% ipython --no-banner

In [1]: import numpy as np

In [2]: import numpy.linalg as la

In [3]: np.set_printoptions(suppress=True, linewidth=100)

In [4]: mat = np.load("w.npy")

In [5]: print(mat)
[[-1.95 -1.    2.    3.   -3.   -2.   -2.  ]
 [ 3.   -1.95  1.   -2.    3.    3.    0.  ]
 [-1.    2.   -0.95  1.    2.   -2.    0.  ]
 [ 3.    1.   -1.   -0.95 -2.   -3.    2.  ]
 [-3.    0.    1.    2.   -2.95  1.    2.  ]
 [-2.    0.    2.    3.   -3.   -0.95 -3.  ]
 [-2.   -1.    2.    3.   -3.   -2.   -1.95]]

In [6]: W1 = np.array([[2, 3, -1, -2, -1],
   ...:     [1, 2, -1, 3, -1],
   ...:     [2, 1, 2, 1, -2],
   ...:     [1, -2, 1, 3, 2],
   ...:     [3, -2, 3, -3, 2],
   ...:     [-1, 2, 0, 1, 1],
   ...:     [0, 3, 0, -1, 3]])

In [7]: beta = np.array([2, 2, 1, 1, 0])

In [8]: hid = np.maximum(mat @ W1 + beta, 0)

In [9]: print(np.round((hid > 0).mean(axis=0), 3))
[0.429 0.429 0.714 0.714 0.429]

In [10]: cent = np.array([[0, 0, 3], [2, 3, 1], [2, 3, 3], [1, 0, 0], [0, 2, 1]])

In [11]: print((hid @ cent).round(6).argmax(axis=1))
[0 2 2 1 0 0 0]

In [12]: print(W1 @ cent)
[[ 2  4  5]
 [ 5  1  1]
 [ 7  5 11]
 [ 1  1  6]
 [-1  7 18]
 [ 5  8  0]
 [ 5 15  6]]

In [13]: Uu, sv, Vt = la.svd(mat)

In [14]: print(np.argmax(sv[:-1] / (sv[1:] + 1e-6)) + 1)
6

In [15]: print(sv.round(3))
[11.509  6.074  4.504  4.423  1.585  1.05   0.011]

In [16]: other = Uu[:, :6] @ np.diag(sv[:6]) @ Vt[:6]

In [17]: print(round(float(np.abs(mat - other).max()), 3))
0.005

In [18]: print(round(float(la.norm(mat - other) / la.norm(mat)), 3))
0.001

In [19]: X = np.load("layer18.npy")

In [20]: print(X)
[[-3  0 -1 -3 -2  1 -1 -2]
 [ 1 -3  0 -2 -1 -3  2  1]
 [-2 -2  1 -1 -1  0 -3  3]
 [ 1 -2  1 -2 -1  2 -1  3]
 [-1  0 -1  0  0  3  3 -3]
 [ 3  0  0 -3  0 -2  2 -3]
 [-3 -3 -2  2 -2 -1 -2 -1]
 [-2 -2 -1 -2  0  0 -3 -3]
 [ 0  0 -3  1 -1 -3 -3 -2]
 [ 1 -2  3  0 -1  1 -1 -1]
 [ 1 -1  1  1  1  2 -3 -3]
 [-3  0 -1 -3 -2  1 -1 -2]]

In [21]: # rows 0 and 11 are equal

In [22]: gram = X.T @ X

In [23]: print(la.matrix_rank(gram))
8

In [24]: print(gram)
[[ 49   9  18   6  18 -10  24   9]
 [  9  35  -3   9  14   4  19  -1]
 [ 18  -3  29  -1   7  13   5  18]
 [  6   9  -1  46  13  -1  -3   9]
 [ 18  14   7  13  18   3  11   3]
 [-10   4  13  -1   3  43  -1  -4]
 [ 24  19   5  -3  11  -1  61   6]
 [  9  -1  18   9   3  -4   6  69]]

In [25]: print(np.round(la.eigvalsh(gram)[::-1], 3))
[105.97   71.186  52.703  51.227  38.694  20.032   5.67    4.518]

In [26]: print(np.round(la.svd(X, compute_uv=False) ** 2, 3))
[105.97   71.186  52.703  51.227  38.694  20.032   5.67    4.518]

In [27]: print(np.trace(gram), (X ** 2).sum())
350 350

In [28]: print(np.diag(gram))
[49 35 29 46 18 43 61 69]

In [29]: P = X @ la.solve(X.T @ X, X.T)

In [30]: print(round(float(np.trace(P)), 3))
8.0

In [31]: print(la.matrix_rank(np.eye(12) - P))
4

In [32]: def softmax(z):
    ...:     e = np.exp(z - z.max(axis=-1, keepdims=True))
    ...:     return e / e.sum(axis=-1, keepdims=True)
    ...: 

In [33]: print(np.round(softmax(X[4] + -1), 3))
[0.008 0.023 0.008 0.023 0.023 0.457 0.457 0.001]

In [34]: print(np.round(softmax(X).sum(axis=1), 3))
[1. 1. 1. 1. 1. 1. 1. 1. 1. 1. 1. 1.]

In [35]: print(np.round(softmax(X[4]), 3))
[0.008 0.023 0.008 0.023 0.023 0.457 0.457 0.001]

In [36]: S = X @ X.T / np.sqrt(8)

In [37]: print(np.round(softmax(S)[4] @ X, 3) + 0)
[-1.003  0.    -0.999 -0.008 -0.005  2.993  2.988 -2.997]

In [38]: print(softmax(S).round(6).argmax(axis=1))
[ 0  1  2  3  4  5  6  7  8  9 10  0]

In [39]: W1 = np.array([[-3, -5, -9, 3, 9, 8],
    ...:     [-3, -4, -9, 4, -9, 8],
    ...:     [-5, 9, -2, -8, -1, -4],
    ...:     [-1, 2, 1, 5, 7, -1],
    ...:     [7, -1, -9, 8, 0, -3],
    ...:     [0, -1, 3, 9, -8, 0],
    ...:     [6, -9, -6, -9, 1, 9],
    ...:     [-7, 0, 4, 2, -6, 7]])

In [40]: beta = np.array([-2, 2, 1, 3, 5, 4])

In [41]: hid = np.maximum(X @ W1 + beta, 0)

In [42]: print(np.round((hid > 0).mean(axis=0), 3))
[0.75  0.75  0.833 0.5   0.583 0.333]

In [43]: cent = np.array([[1, 3], [3, 0], [4, 3], [5, 4], [1, 1], [0, 4]])

In [44]: print((hid @ cent).round(6).argmax(axis=1))
[0 1 0 0 1 1 0 0 0 0 0 0]

In [45]: print(W1 @ cent)
[[-30  17]
 [-40   3]
 [-27 -70]
 [ 41  23]
 [  8  14]
 [ 46  37]
 [-89   1]
 [ 13  21]]

In [46]: print(hid @ cent)
[[229 165]
 [ 87 158]
 [462 223]
 [235 173]
 [ 55 167]
 [ 72 234]
 [482 300]
 [341 228]
 [245 185]
 [221  80]
 [380 227]
 [229 165]]

In [47]: M = np.load("arr.npy")

In [48]: print(M)
[[0 0 0 0 0 0 0 0 0 0 1 0]
 [0 0 0 0 5 0 0 0 0 0 0 0]
 [0 0 0 0 0 2 0 0 0 0 0 0]
 [0 0 0 0 0 0 0 0 4 0 0 0]
 [0 0 0 0 0 0 0 0 0 4 0 0]
 [0 0 0 0 0 0 0 0 0 0 0 4]
 [0 0 0 0 0 0 0 5 0 0 0 0]
 [0 0 0 0 0 0 0 0 0 0 0 0]
 [0 0 0 0 0 0 0 0 0 0 0 0]
 [0 3 0 0 0 0 0 0 0 0 0 0]
 [0 0 0 0 0 0 1 0 0 0 0 0]
 [0 0 0 3 0 0 0 0 0 0 0 0]]

In [49]: print(M.T @ M)
[[ 0  0  0  0  0  0  0  0  0  0  0  0]
 [ 0  9  0  0  0  0  0  0  0  0  0  0]
 [ 0  0  0  0  0  0  0  0  0  0  0  0]
 [ 0  0  0  9  0  0  0  0  0  0  0  0]
 [ 0  0  0  0 25  0  0  0  0  0  0  0]
 [ 0  0  0  0  0  4  0  0  0  0  0  0]
 [ 0  0  0  0  0  0  1  0  0  0  0  0]
 [ 0  0  0  0  0  0  0 25  0  0  0  0]
 [ 0  0  0  0  0  0  0  0 16  0  0  0]
 [ 0  0  0  0  0  0  0  0  0 16  0  0]
 [ 0  0  0  0  0  0  0  0  0  0  1  0]
 [ 0  0  0  0  0  0  0  0  0  0  0 16]]

In [50]: print(np.round(la.pinv(M), 3))
[[0.    0.    0.    0.    0.    0.    0.    0.    0.    0.    0.    0.   ]
 [0.    0.    0.    0.    0.    0.    0.    0.    0.    0.333 0.    0.   ]
 [0.    0.    0.    0.    0.    0.    0.    0.    0.    0.    0.    0.   ]
 [0.    0.    0.    0.    0.    0.    0.    0.    0.    0.    0.    0.333]
 [0.    0.2   0.    0.    0.    0.    0.    0.    0.    0.    0.    0.   ]
 [0.    0.    0.5   0.    0.    0.    0.    0.    0.    0.    0.    0.   ]
 [0.    0.    0.    0.    0.    0.    0.    0.    0.    0.    1.    0.   ]
 [0.    0.    0.    0.    0.    0.    0.2   0.    0.    0.    0.    0.   ]
 [0.    0.    0.    0.25  0.    0.    0.    0.    0.    0.    0.    0.   ]
 [0.    0.    0.    0.    0.25  0.    0.    0.    0.    0.    0.    0.   ]
 [1.    0.    0.    0.    0.    0.    0.    0.    0.    0.    0.    0.   ]
 [0.    0.    0.    0.    0.    0.25  0.    0.    0.    0.    0.    0.   ]]

In [51]: print(M[:, 3] @ M[:, 8])
0

In [52]: print(M @ M.T)
[[ 1  0  0  0  0  0  0  0  0  0  0  0]
 [ 0 25  0  0  0  0  0  0  0  0  0  0]
 [ 0  0  4  0  0  0  0  0  0  0  0  0]
 [ 0  0  0 16  0  0  0  0  0  0  0  0]
 [ 0  0  0  0 16  0  0  0  0  0  0  0]
 [ 0  0  0  0  0 16  0  0  0  0  0  0]
 [ 0  0  0  0  0  0 25  0  0  0  0  0]
 [ 0  0  0  0  0  0  0  0  0  0  0  0]
 [ 0  0  0  0  0  0  0  0  0  0  0  0]
 [ 0  0  0  0  0  0  0  0  0  9  0  0]
 [ 0  0  0  0  0  0  0  0  0  0  1  0]
 [ 0  0  0  0  0  0  0  0  0  0  0  9]]
